In [1]: import numpy as np

In [2]: np.set_printoptions(suppress=True, linewidth=200)

In [3]: rnd = lambda a: np.round(a, 3) + 0

In [4]: K = np.load("case9.npy")

In [5]: print(rnd(K))
[[-0.28 -0.4  -0.24 -0.4 ]
 [ 0.07  0.1   0.06  0.1 ]
 [-1.12 -1.6  -0.96 -1.6 ]
 [-0.77 -1.1  -0.66 -1.1 ]]

In [6]: M2 = np.array([[-2, 2], [1, -1]])

In [7]: basis = np.kron(M2, K)

In [8]: print(rnd(np.linalg.norm(basis, 2)), rnd(np.linalg.norm(M2, 2) * np.linalg.norm(K, 2)))
10.597 10.597

In [9]: print(basis.shape)
(8, 8)

In [10]: print(rnd(basis))
[[ 0.56  0.8   0.48  0.8  -0.56 -0.8  -0.48 -0.8 ]
 [-0.14 -0.2  -0.12 -0.2   0.14  0.2   0.12  0.2 ]
 [ 2.24  3.2   1.92  3.2  -2.24 -3.2  -1.92 -3.2 ]
 [ 1.54  2.2   1.32  2.2  -1.54 -2.2  -1.32 -2.2 ]
 [-0.28 -0.4  -0.24 -0.4   0.28  0.4   0.24  0.4 ]
 [ 0.07  0.1   0.06  0.1  -0.07 -0.1  -0.06 -0.1 ]
 [-1.12 -1.6  -0.96 -1.6   1.12  1.6   0.96  1.6 ]
 [-0.77 -1.1  -0.66 -1.1   0.77  1.1   0.66  1.1 ]]

In [11]: rng = np.random.default_rng(662035)

In [12]: labels = rng.permutation(4)

In [13]: print(labels)
[0 2 3 1]

In [14]: M2 = K[labels][:, labels]

In [15]: print(rnd(np.diag(M2)))
[-0.28 -0.96 -1.1   0.1 ]

In [16]: print(rnd(np.linalg.det(M2)), rnd(np.linalg.det(K[labels])))
0.0 0.0

In [17]: print(rnd(np.sort(np.abs(np.linalg.eigvals(M2)))))
[0.   0.   0.   2.24]

In [18]: blk = np.stack([K, 2 * K, K[::-1]])

In [19]: print(np.linalg.matrix_rank(blk))
[1 1 1]

In [20]: print((blk @ K.T).shape)
(3, 4, 4)

In [21]: print(np.linalg.matrix_rank(blk.reshape(3, -1)))
2

In [22]: W0 = np.array([[3, -2, 0], [-2, 0, 1], [1, 0, 3]])

In [23]: W0[0] = W0[1]

In [24]: print(W0)
[[-2  0  1]
 [-2  0  1]
 [ 1  0  3]]

In [25]: Uu, sigma, Vt = np.linalg.svd(K)

In [26]: V = Vt[:(sigma > 1e-8).sum()]

In [27]: x = K[3] + -3 * K[0] + rng.integers(2) * np.eye(4)[1]

In [28]: print(rnd(x))
[0.07 1.1  0.06 0.1 ]

In [29]: print(rnd(np.linalg.norm(x - V.T @ V @ x)))
0.806
